In [1]: import numpy as np

In [2]: from numpy import linalg as LA

In [3]: np.set_printoptions(precision=3, suppress=True, linewidth=100)

In [4]: E = np.loadtxt("data.csv", delimiter=",")

In [5]: print(E)
[[-2.  5. -4. -1. -4.  1.  3.  6.  3. -1.]
 [ 5. -2. -3.  1. -1.  1. -6. -1. -4. -1.]
 [-4. -3.  4.  4.  0. -2.  2. -2.  1.  0.]
 [-1.  1.  4.  2.  2.  5.  0. -1.  3. -4.]
 [-4. -1.  0.  2. -4.  0. -1.  0.  5.  2.]
 [ 1.  1. -2.  5.  0. -6.  0.  4.  0.  2.]
 [ 3. -6.  2.  0. -1.  0. -2. -1. -2.  0.]
 [ 6. -1. -2. -1.  0.  4. -1.  0.  4.  0.]
 [ 3. -4.  1.  3.  5.  0. -2.  4. -2.  4.]
 [-1. -1.  0. -4.  2.  2.  0.  0.  4. -4.]]

In [6]: M2 = np.array([[0, -1, -1],
   ...:     [-3, 2, -3],
   ...:     [0, -2, 1],
   ...:     [-1, 3, 0],
   ...:     [0, 2, 1],
   ...:     [1, -2, -2],
   ...:     [1, -3, -3],
   ...:     [-1, -2, -2],
   ...:     [3, 1, 0],
   ...:     [2, -3, -2]])

In [7]: print(LA.matrix_rank(np.vstack([E, M2.T])))
10

In [8]: print(np.einsum("ij,ij->i", E, E))
[118.  95.  70.  77.  67.  87.  59.  75. 100.  58.]

In [9]: M2 @ E
---------------------------------------------------------------------------
ValueError                                Traceback (most recent call last)
Cell In[9], line 1
----> 1 M2 @ E

ValueError: matmul: Input operand 1 has a mismatch in its core dimension 0, with gufunc signature (n?,k),(k,m?)->(n?,m?) (size 10 is different from 3)

In [10]: print(E @ M2)
[[ -9.  -8. -42.]
 [-13.  15.  17.]
 [ 10.   5.  19.]
 [  2.  12.   4.]
 [ 19.   2.   2.]
 [-14.  18.  -6.]
 [ 11. -15.  24.]
 [ 19.  -8. -10.]
 [  5. -10.   5.]
 [ 13.   3.  10.]]

In [11]: print(np.einsum("ij->j", E))
[  6. -11.   0.  11.  -1.   5.  -7.   9.  12.  -2.]

In [12]: print(np.einsum("ik,kj->ij", E, M2))
[[ -9.  -8. -42.]
 [-13.  15.  17.]
 [ 10.   5.  19.]
 [  2.  12.   4.]
 [ 19.   2.   2.]
 [-14.  18.  -6.]
 [ 11. -15.  24.]
 [ 19.  -8. -10.]
 [  5. -10.   5.]
 [ 13.   3.  10.]]

In [13]: print(np.einsum("ik,kj->ji", E, M2))
[[ -9. -13.  10.   2.  19. -14.  11.  19.   5.  13.]
 [ -8.  15.   5.  12.   2.  18. -15.  -8. -10.   3.]
 [-42.  17.  19.   4.   2.  -6.  24. -10.   5.  10.]]

In [14]: print(np.vstack([E, M2.T]).shape)
(13, 10)

In [15]: M2 = E / np.sqrt((E ** 2).mean(axis=1, keepdims=True))

In [16]: print(LA.matrix_rank(M2) == LA.matrix_rank(E))
True

In [17]: print(LA.norm(M2, axis=1))
[3.162 3.162 3.162 3.162 3.162 3.162 3.162 3.162 3.162 3.162]

In [18]: x0 = np.array([-2, 0, -1, -1, 2, 2, -1, -1, 2, -1])

In [19]: print(np.einsum("ij,j->i", E, x0))
[  1.  -8.  -2.  21.   7. -23. -11.   8. -10.  26.]

In [20]: print(E * x0)
[[  4.   0.   4.   1.  -8.   2.  -3.  -6.   6.   1.]
 [-10.  -0.   3.  -1.  -2.   2.   6.   1.  -8.   1.]
 [  8.  -0.  -4.  -4.   0.  -4.  -2.   2.   2.  -0.]
 [  2.   0.  -4.  -2.   4.  10.  -0.   1.   6.   4.]
 [  8.  -0.  -0.  -2.  -8.   0.   1.  -0.  10.  -2.]
 [ -2.   0.   2.  -5.   0. -12.  -0.  -4.   0.  -2.]
 [ -6.  -0.  -2.  -0.  -2.   0.   2.   1.  -4.  -0.]
 [-12.  -0.   2.   1.   0.   8.   1.  -0.   8.  -0.]
 [ -6.  -0.  -1.  -3.  10.   0.   2.  -4.  -4.  -4.]
 [  2.  -0.  -0.   4.   4.   4.  -0.  -0.   8.   4.]]

In [21]: print(E @ x0)
[  1.  -8.  -2.  21.   7. -23. -11.   8. -10.  26.]

In [22]: print(E @ np.eye(10)[4])
[-4. -1.  0.  2. -4.  0. -1.  0.  5.  2.]

In [23]: print((E * x0).sum(axis=1))
[  1.  -8.  -2.  21.   7. -23. -11.   8. -10.  26.]

In [24]: print(E @ (2 * x0))
[  2. -16.  -4.  42.  14. -46. -22.  16. -20.  52.]

In [25]: print(np.all(LA.eigvalsh(E) > 0))
False

In [26]: print(round(LA.eigvalsh(E).min(), 3))
-15.606

In [27]: feats = np.loadtxt("dump.csv", delimiter=",")

In [28]: print(feats)
[[ 0.215 -0.325 -0.17   0.178  0.048  0.002]
 [-0.325  0.803  0.004  0.058 -0.07  -0.21 ]
 [-0.17   0.004  0.342 -0.408 -0.04   0.167]
 [ 0.178  0.058 -0.408  0.492  0.043 -0.216]
 [ 0.048 -0.07  -0.04   0.043  0.011 -0.001]
 [ 0.002 -0.21   0.167 -0.216 -0.001  0.138]]

In [29]: # symmetric, so the eigenvalues are real

In [30]: print(LA.cond(feats) > 100)
True

In [31]: print([round(float(x), 3) for x in LA.svd(feats, compute_uv=False)[:3]])
[1.0, 1.0, 0.0]

In [32]: print(round(LA.norm(feats, 2) / LA.norm(feats), 3))
0.707

In [33]: print(LA.matrix_rank(feats, rtol=0.1))
2

In [34]: print(np.argsort(-LA.norm(feats, axis=0).round(6), kind="stable")[:3])
[1 3 2]

In [35]: Uu, s, VT = LA.svd(E, full_matrices=False)

In [36]: print(Uu.shape, s.shape, VT.shape)
(10, 10) (10,) (10, 10)

In [37]: print(round(np.sqrt((s ** 2).sum()), 3), round(LA.norm(E), 3))
28.39 28.39

In [38]: print(s)
[15.606 13.311 12.464  8.766  8.015  5.924  4.415  4.296  3.763  1.275]

In [39]: print(np.round(Uu.T @ E @ VT.T, 3) + 0)
[[15.606  0.     0.     0.     0.     0.     0.     0.     0.     0.   ]
 [ 0.    13.311  0.     0.     0.     0.     0.     0.     0.     0.   ]
 [ 0.     0.    12.464  0.     0.     0.     0.     0.     0.     0.   ]
 [ 0.     0.     0.     8.766  0.     0.     0.     0.     0.     0.   ]
 [ 0.     0.     0.     0.     8.015  0.     0.     0.     0.     0.   ]
 [ 0.     0.     0.     0.     0.     5.924  0.     0.     0.     0.   ]
 [ 0.     0.     0.     0.     0.     0.     4.415  0.     0.     0.   ]
 [ 0.     0.     0.     0.     0.     0.     0.     4.296  0.     0.   ]
 [ 0.     0.     0.     0.     0.     0.     0.     0.     3.763  0.   ]
 [ 0.     0.     0.     0.     0.     0.     0.     0.     0.     1.275]]

In [40]: print((s > 1e-8).sum())
10

In [41]: print(np.round(VT @ VT.T, 3) + 0)
[[1. 0. 0. 0. 0. 0. 0. 0. 0. 0.]
 [0. 1. 0. 0. 0. 0. 0. 0. 0. 0.]
 [0. 0. 1. 0. 0. 0. 0. 0. 0. 0.]
 [0. 0. 0. 1. 0. 0. 0. 0. 0. 0.]
 [0. 0. 0. 0. 1. 0. 0. 0. 0. 0.]
 [0. 0. 0. 0. 0. 1. 0. 0. 0. 0.]
 [0. 0. 0. 0. 0. 0. 1. 0. 0. 0.]
 [0. 0. 0. 0. 0. 0. 0. 1. 0. 0.]
 [0. 0. 0. 0. 0. 0. 0. 0. 1. 0.]
 [0. 0. 0. 0. 0. 0. 0. 0. 0. 1.]]

In [42]: print(np.round(Uu.T @ Uu, 3) + 0)
[[1. 0. 0. 0. 0. 0. 0. 0. 0. 0.]
 [0. 1. 0. 0. 0. 0. 0. 0. 0. 0.]
 [0. 0. 1. 0. 0. 0. 0. 0. 0. 0.]
 [0. 0. 0. 1. 0. 0. 0. 0. 0. 0.]
 [0. 0. 0. 0. 1. 0. 0. 0. 0. 0.]
 [0. 0. 0. 0. 0. 1. 0. 0. 0. 0.]
 [0. 0. 0. 0. 0. 0. 1. 0. 0. 0.]
 [0. 0. 0. 0. 0. 0. 0. 1. 0. 0.]
 [0. 0. 0. 0. 0. 0. 0. 0. 1. 0.]
 [0. 0. 0. 0. 0. 0. 0. 0. 0. 1.]]

In [43]: print(np.abs(Uu[:, 0]).round(6).argmax())
0

In [44]: rng = np.random.default_rng(5917)

In [45]: z = rng.permutation(10)

In [46]: print(z)
[9 1 3 8 2 7 0 4 6 5]

In [47]: M2 = E[z][:, z]

In [48]: print(M2)
[[-4. -1. -4.  4.  0.  0. -1.  2.  0.  2.]
 [-1. -2.  1. -4. -3. -1.  5. -1. -6.  1.]
 [-4.  1.  2.  3.  4. -1. -1.  2.  0.  5.]
 [ 4. -4.  3. -2.  1.  4.  3.  5. -2.  0.]
 [ 0. -3.  4.  1.  4. -2. -4.  0.  2. -2.]
 [ 0. -1. -1.  4. -2.  0.  6.  0. -1.  4.]
 [-1.  5. -1.  3. -4.  6. -2. -4.  3.  1.]
 [ 2. -1.  2.  5.  0.  0. -4. -4. -1.  0.]
 [ 0. -6.  0. -2.  2. -1.  3. -1. -2.  0.]
 [ 2.  1.  5.  0. -2.  4.  1.  0.  0. -6.]]

In [49]: print(np.trace(M2))
-16.0

In [50]: print(np.allclose(M2, E))
False

In [51]: q, evecs = LA.qr(M2[:, :8])[0], LA.qr(M2[:, 8:])[0]

In [52]: s = LA.svd(q.T @ evecs, compute_uv=False)

In [53]: print(np.degrees(np.arccos(s.clip(0, 1))))
[18.717 38.233]

In [54]: print(s)
[0.947 0.786]

In [55]: Uu, s, VT = LA.svd(feats)

In [56]: print(s.round(3) + 0)
[1. 1. 0. 0. 0. 0.]

In [57]: M2 = Uu[:, :2] @ np.diag(s[:2]) @ VT[:2]

In [58]: print(LA.matrix_rank(feats, rtol=0.05))
2

In [59]: print(round(float(LA.norm(feats - M2) / LA.norm(feats)), 3))
0.0

In [60]: print(M2)
[[ 0.215 -0.325 -0.17   0.178  0.048  0.002]
 [-0.325  0.803  0.004  0.058 -0.07  -0.21 ]
 [-0.17   0.004  0.342 -0.408 -0.04   0.167]
 [ 0.178  0.058 -0.408  0.492  0.043 -0.216]
 [ 0.048 -0.07  -0.04   0.043  0.011 -0.001]
 [ 0.002 -0.21   0.167 -0.216 -0.001  0.138]]

In [61]: M = np.array([[0, 3, 3, 1, 0, 0, 2, 2, 0, 1],
    ...:     [3, 0, 0, 1, 0, 3, 2, 1, 2, 1],
    ...:     [1, 3, 3, 1, 2, 1, 3, 1, 1, 0],
    ...:     [0, 0, 2, 0, 3, 2, 2, 0, 1, 2],
    ...:     [2, 0, 1, 1, 2, 2, 3, 1, 1, 3],
    ...:     [1, 1, 1, 1, 2, 0, 2, 2, 3, 2],
    ...:     [2, 2, 3, 0, 3, 3, 2, 0, 2, 0],
    ...:     [2, 2, 2, 0, 1, 0, 0, 1, 2, 3]])

In [62]: print(M)
[[0 3 3 1 0 0 2 2 0 1]
 [3 0 0 1 0 3 2 1 2 1]
 [1 3 3 1 2 1 3 1 1 0]
 [0 0 2 0 3 2 2 0 1 2]
 [2 0 1 1 2 2 3 1 1 3]
 [1 1 1 1 2 0 2 2 3 2]
 [2 2 3 0 3 3 2 0 2 0]
 [2 2 2 0 1 0 0 1 2 3]]

In [63]: x0 = np.array([2, 2, -1, -3, -1, -1, 3, -2, 1, 1])

In [64]: a = np.maximum(M @ x0, 0)

In [65]: print(a)
[3 7 7 2 7 5 7 8]

In [66]: print(np.flatnonzero(a > 1e-9))
[0 1 2 3 4 5 6 7]

In [67]: print(M * (a > 1e-9)[:, None])
[[0 3 3 1 0 0 2 2 0 1]
 [3 0 0 1 0 3 2 1 2 1]
 [1 3 3 1 2 1 3 1 1 0]
 [0 0 2 0 3 2 2 0 1 2]
 [2 0 1 1 2 2 3 1 1 3]
 [1 1 1 1 2 0 2 2 3 2]
 [2 2 3 0 3 3 2 0 2 0]
 [2 2 2 0 1 0 0 1 2 3]]

In [68]: print(M.T @ a)
[77 65 83 29 73 67 90 45 75 69]

In [69]: print(np.maximum(M @ x0, 0) - np.maximum(-M @ x0, 0))
[3 7 7 2 7 5 7 8]

In [70]: print(np.maximum(M @ (3 * x0), 0))
[ 9 21 21  6 21 15 21 24]

In [71]: mat = np.loadtxt("out15.csv", delimiter=",")

In [72]: print(mat)
[[  0.3   3.    0.4  -0.3  -1.1   0.9   0.2  -0.2   0.7  -0.3  -0.5  -2. ]
 [  1.4  -3.   -0.1  -0.4  -1.1  -1.6   0.4   0.4  -0.8  -0.5   0.8   0.3]
 [  2.6   6.    0.9  -1.   -0.1  -0.3   1.4  -0.7   0.2   1.    0.6  -1. ]
 [ -0.1  -5.    1.9   0.9   2.2   0.6   0.2   0.9  -1.3  -0.2   0.    0.1]
 [  1.5  -4.   -0.6   0.9   0.   -0.5  -0.6   0.7  -1.   -3.3   1.    0.2]
 [  0.2 -11.   -0.1  -1.2   0.3  -0.6  -0.5   0.8   0.8  -0.7  -0.9   0. ]
 [  0.8   9.    1.2   1.2  -1.9   1.1   1.1   0.   -0.1  -0.1   0.8  -2.3]
 [  1.2  -6.   -1.2   1.   -0.2  -0.3  -0.8   0.7  -1.2   1.2  -0.7   0.1]
 [  0.   16.    0.    2.5  -0.4  -0.6   2.4   0.8  -1.3   0.2   1.    0.5]
 [  1.5 -17.   -0.7   2.2   0.3   1.5  -0.8   0.7   0.6  -1.   -0.7   0.6]
 [  0.2 -11.    0.4  -0.4   1.1   0.9   0.4   1.8   0.3  -0.2  -1.    1.1]]

In [73]: T = np.stack([mat, -2 * mat, mat[::-1]])

In [74]: print(LA.matrix_rank(T.reshape(3, -1)))
2

In [75]: print(LA.norm(T, axis=(1, 2)))
[33.52  67.041 33.52 ]

In [76]: print((T @ mat.T).shape)
(3, 11, 11)
